% python3 -q
>>> import numpy as np
>>> np.set_printoptions(precision=2, suppress=True, linewidth=200, sign=" ")
>>> K = np.load("dump.npy")
>>> K
array([[ 0.82,  0.27,  0.27],
       [ 0.27,  0.09,  0.09],
       [ 0.27,  0.09,  0.09]])
>>> w, vecs = np.linalg.eigh(K)
>>> x0 = np.array([2, -2, 1])
>>> np.linalg.eigvalsh(K[1:, 1:])
array([ 0.  ,  0.18])
>>> round(float(x0 @ K @ x0 / (x0 @ x0)), 2), round(float(w[0]), 2), w[-1]
(0.25, 0.0, np.float64(1.0))
>>> vecs * np.maximum(w, 0) @ vecs.T
array([[ 0.82,  0.27,  0.27],
       [ 0.27,  0.09,  0.09],
       [ 0.27,  0.09,  0.09]])
>>> left, sv, Vh = np.linalg.svd(K)
>>> vecs = Vh[:(sv > 1e-8).sum()]
>>> rng = np.random.default_rng(285)
>>> x0 = K[1] + -2 * K[2] + rng.integers(2) * np.eye(3)[2]
>>> x0
array([-0.27, -0.09,  0.91])
>>> np.linalg.matrix_rank(np.vstack([K, x0]))
np.int64(2)
>>> np.allclose(vecs.T @ vecs @ x0, x0)
False
>>> X = np.array([[-0.53, -0.91, 0.15, -0.13],
...     [1.7, -0.3, 0.8, -0.9],
...     [-0.5, -0.9, 0.1, 0.0]])
>>> u, r1 = X[0], X[1]
>>> np.round(u @ u, 2)
np.float64(1.15)
>>> p = (u @ r1) / (u @ u) * u
>>> np.outer(u, r1)
array([[-0.9 ,  0.16, -0.42,  0.48],
       [-1.55,  0.27, -0.73,  0.82],
       [ 0.26, -0.04,  0.12, -0.14],
       [-0.22,  0.04, -0.1 ,  0.12]])
>>> np.round((r1 - p) @ u, 2)
np.float64(0.0)
>>> data = np.loadtxt("out16.csv", delimiter=",")
>>> data
array([[15.,  3., -3.],
       [ 5.,  1., -1.],
       [15.,  3., -3.],
       [10.,  2., -2.]])
>>> rank = np.linalg.matrix_rank(data)
>>> rank
np.int64(1)
>>> ns = np.linalg.svd(data)[2][rank:].T
>>> [int(np.linalg.matrix_rank(data[:, :j + 1])) for j in range(3)]
[1, 1, 1]
>>> ns @ ns.T
array([[ 0.07, -0.19,  0.19],
       [-0.19,  0.96,  0.04],
       [ 0.19,  0.04,  0.96]])
>>> [int(np.linalg.matrix_rank(data[:i])) for i in range(1, len(data) + 1)]
[1, 1, 1, 1]
>>> [int(np.linalg.matrix_rank(np.delete(data, i, axis=0))) for i in range(4)]
[1, 1, 1, 1]
>>> ns.shape
(3, 2)
>>> np.round(data @ ns, 2) + 0
array([[ 0.,  0.],
       [ 0.,  0.],
       [ 0.,  0.],
       [ 0.,  0.]])
>>> round(float(np.linalg.norm(data, 2) / np.linalg.norm(data)), 2)
1.0
>>> left, sv, Vh = np.linalg.svd(data)
>>> vecs = Vh[:(sv > 1e-8).sum()]
>>> x0 = data[3] + 5 * data[2] + rng.integers(2) * np.eye(3)[0]
>>> x0
array([ 85.,  17., -17.])
>>> np.allclose(vecs.T @ vecs @ x0, x0)
True
>>> np.linalg.matrix_rank(np.vstack([data, x0]))
np.int64(1)
>>> vecs.T @ vecs
array([[ 0.93,  0.19, -0.19],
       [ 0.19,  0.04, -0.04],
       [-0.19, -0.04,  0.04]])
>>> B = data / np.sqrt((data ** 2).mean(axis=1, keepdims=True))
>>> np.linalg.matrix_rank(B) == np.linalg.matrix_rank(data)
np.True_
>>> np.linalg.matrix_rank(data - data.mean(axis=1, keepdims=True))
np.int64(1)
>>> x0 = np.array([3, 1, 0])
>>> a = np.maximum(data @ x0, 0)
>>> np.maximum(data @ (3 * x0), 0)
array([ 144.,   48.,  144.,   96.])
>>> a
array([ 48.,  16.,  48.,  32.])
>>> data.T @ a
array([1840.,  368., -368.])
>>> np.maximum(data @ x0, 0) - np.maximum(-data @ x0, 0)
array([ 48.,  16.,  48.,  32.])
>>> np.flatnonzero(a > 1e-9)
array([ 0,  1,  2,  3])
>>> data * (a > 1e-9)[:, None]
array([[15.,  3., -3.],
       [ 5.,  1., -1.],
       [15.,  3., -3.],
       [10.,  2., -2.]])
>>> np.tanh(data @ x0)
array([ 1.,  1.,  1.,  1.])
>>> mat = np.loadtxt("arr.csv", delimiter=",")
>>> mat
array([[ 0.78, -0.48, -0.4 ],
       [-0.48, -0.07, -0.87],
       [-0.4 , -0.87,  0.29]])
>>> np.round(np.linalg.det(mat.T), 2)
np.float64(-1.0)
>>> np.poly(mat)
array([ 1., -1., -1.,  1.])
>>> np.einsum("ij,ji->", mat, mat)
np.float64(3.0)
>>> np.round(np.linalg.det(mat[::-1]), 2)
np.float64(1.0)
>>> np.round(np.linalg.eigvals(mat).sum().real, 2)
np.float64(1.0)
>>> np.kron(np.eye(2, dtype=int), mat)
array([[ 0.78, -0.48, -0.4 ,  0.  , -0.  , -0.  ],
       [-0.48, -0.07, -0.87, -0.  , -0.  , -0.  ],
       [-0.4 , -0.87,  0.29, -0.  , -0.  ,  0.  ],
       [ 0.  , -0.  , -0.  ,  0.78, -0.48, -0.4 ],
       [-0.  , -0.  , -0.  , -0.48, -0.07, -0.87],
       [-0.  , -0.  ,  0.  , -0.4 , -0.87,  0.29]])
>>> round(float(np.linalg.det(2 * mat)), 2), round(np.linalg.det(mat), 2)
(-8.0, np.float64(-1.0))
>>> W0 = np.load("mat.npy")
>>> W0
array([[  6,   6,  10,   1],
       [  6,   4,   5,   6],
       [ 10,   5,   6,   7],
       [  1,   6,   7,   0]])
>>> u = np.array([7, -8, -7, -9])
>>> B = W0 + np.outer(u, np.eye(4)[3])
>>> B
array([[ 6.,  6., 10.,  8.],
       [ 6.,  4.,  5., -2.],
       [10.,  5.,  6.,  0.],
       [ 1.,  6.,  7., -9.]])
>>> round(float(np.linalg.det(B) / np.linalg.det(W0)), 2), round(float(1 + np.linalg.solve(W0, u)[3]), 2)
(-0.66, -0.66)
>>> np.linalg.matrix_rank(B - W0)
np.int64(1)
>>> w, vecs = np.linalg.eigh(W0)
>>> x0 = np.array([1, -2, -1, 0])
>>> vecs * np.maximum(w, 0) @ vecs.T
array([[ 7.84,  4.93,  7.86,  3.31],
       [ 4.93,  5.21,  6.1 ,  4.13],
       [ 7.86,  6.1 ,  8.52,  4.44],
       [ 3.31,  4.13,  4.44,  3.38]])
>>> round(float(x0 @ W0 @ x0 / (x0 @ x0)), 2), round(float(w[0]), 2), round(float(w[-1]), 2)
(0.67, -8.16, 22.56)
>>> vecs * np.abs(w) @ vecs.T
array([[  9.68,   3.86,   5.73,   5.63],
       [  3.86,   6.42,   7.2 ,   2.26],
       [  5.73,   7.2 ,  11.04,   1.88],
       [  5.63,   2.26,   1.88,   6.76]])
>>> np.abs(W0).sum(axis=1).max(), round(float(np.abs(w).max()), 2)
(np.int64(28), 22.56)
>>> x0 @ W0 @ x0
np.int64(4)
>>> (np.sign(vecs[:, -1].round(6)) == np.sign(vecs[0, -1].round(6))).astype(int)
array([ 1,  1,  1,  1])
>>> x0 = np.array([-2, -1, -2, -1])
>>> y = W0 @ x0
>>> beta, lr = np.zeros(4), 1 / np.linalg.norm(W0, 2) ** 2
>>> for i in range(3):
...     beta -= lr * W0.T @ (W0 @ beta - y)
...     if i % 1 == 0: print(i, round(np.linalg.norm(W0 @ beta - y), 2))
... 
0 1.64
1 1.5
2 1.38
>>> beta
array([-1.77, -1.38, -1.88, -1.08])
>>> (K + K.T) / 2
array([[ 0.82,  0.27,  0.27],
       [ 0.27,  0.09,  0.09],
       [ 0.27,  0.09,  0.09]])
>>> np.linalg.matrix_power(K, 2)
array([[ 0.82,  0.27,  0.27],
       [ 0.27,  0.09,  0.09],
       [ 0.27,  0.09,  0.09]])
>>> np.trace(K)
np.float64(1.0)
>>> K @ K
array([[ 0.82,  0.27,  0.27],
       [ 0.27,  0.09,  0.09],
       [ 0.27,  0.09,  0.09]])
>>> np.allclose(K @ K.T, K.T @ K)
True
>>> np.round(np.sort(np.abs(np.linalg.eigvals(K))), 2) + 0
array([ 0.,  0.,  1.])
>>> (K - K.T) / 2
array([[ 0.,  0.,  0.],
       [ 0.,  0.,  0.],
       [ 0.,  0.,  0.]])
>>> np.allclose(K, K.T)
True
>>> np.round(np.linalg.eigvalsh(W0).min(), 2)
np.float64(-8.16)
>>> A = np.load("case4.npy")
>>> A
array([[  6,   6,   6,  12,  12,  12],
       [  4,  -2,  -2,   8,  -4,  -4],
       [ -6,  -4,  -4, -12,  -8,  -8],
       [ 15,  15,  15,   6,   6,   6],
       [ 10,  -5,  -5,   4,  -2,  -2],
       [-15, -10, -10,  -6,  -4,  -4]])
>>> def softmax(z):
...     e = np.exp(z - z.max(axis=-1, keepdims=True))
...     return e / e.sum(axis=-1, keepdims=True)
... 
>>> np.round(softmax(A[5]), 2) + 0
array([ 0.  ,  0.  ,  0.  ,  0.06,  0.47,  0.47])
>>> scores = A @ A.T / np.sqrt(6)
>>> np.round(softmax(scores), 2) + 0
array([[ 1.  ,  0.  ,  0.  ,  0.  ,  0.  ,  0.  ],
       [ 0.  ,  0.99,  0.  ,  0.  ,  0.01,  0.  ],
       [ 0.  ,  0.  ,  1.  ,  0.  ,  0.  ,  0.  ],
       [ 0.  ,  0.  ,  0.  ,  1.  ,  0.  ,  0.  ],
       [ 0.  ,  0.  ,  0.  ,  0.  ,  1.  ,  0.  ],
       [ 0.  ,  0.  ,  0.  ,  0.  ,  0.  ,  1.  ]])
>>> np.round(softmax(scores + np.triu(np.full(scores.shape, -np.inf), 1)), 2) + 0
array([[ 1.,  0.,  0.,  0.,  0.,  0.],
       [ 0.,  1.,  0.,  0.,  0.,  0.],
       [ 0.,  0.,  1.,  0.,  0.,  0.],
       [ 0.,  0.,  0.,  1.,  0.,  0.],
       [ 0.,  0.,  0.,  0.,  1.,  0.],
       [ 0.,  0.,  0.,  0.,  0.,  1.]])
>>> softmax(scores)[5] @ A
array([-15., -10., -10.,  -6.,  -4.,  -4.])
>>> x0 = np.array([-1, 2, -2, 0, -1, -2])
>>> np.linalg.norm(A @ x0) <= np.linalg.norm(A, 2) * np.linalg.norm(x0) + 1e-9
np.True_
>>> A @ np.eye(6)[1]
array([  6.,  -2.,  -4.,  15.,  -5., -10.])
>>> (A * x0).sum(axis=1)
array([-42,   8,  30, -33,  -4,  27])
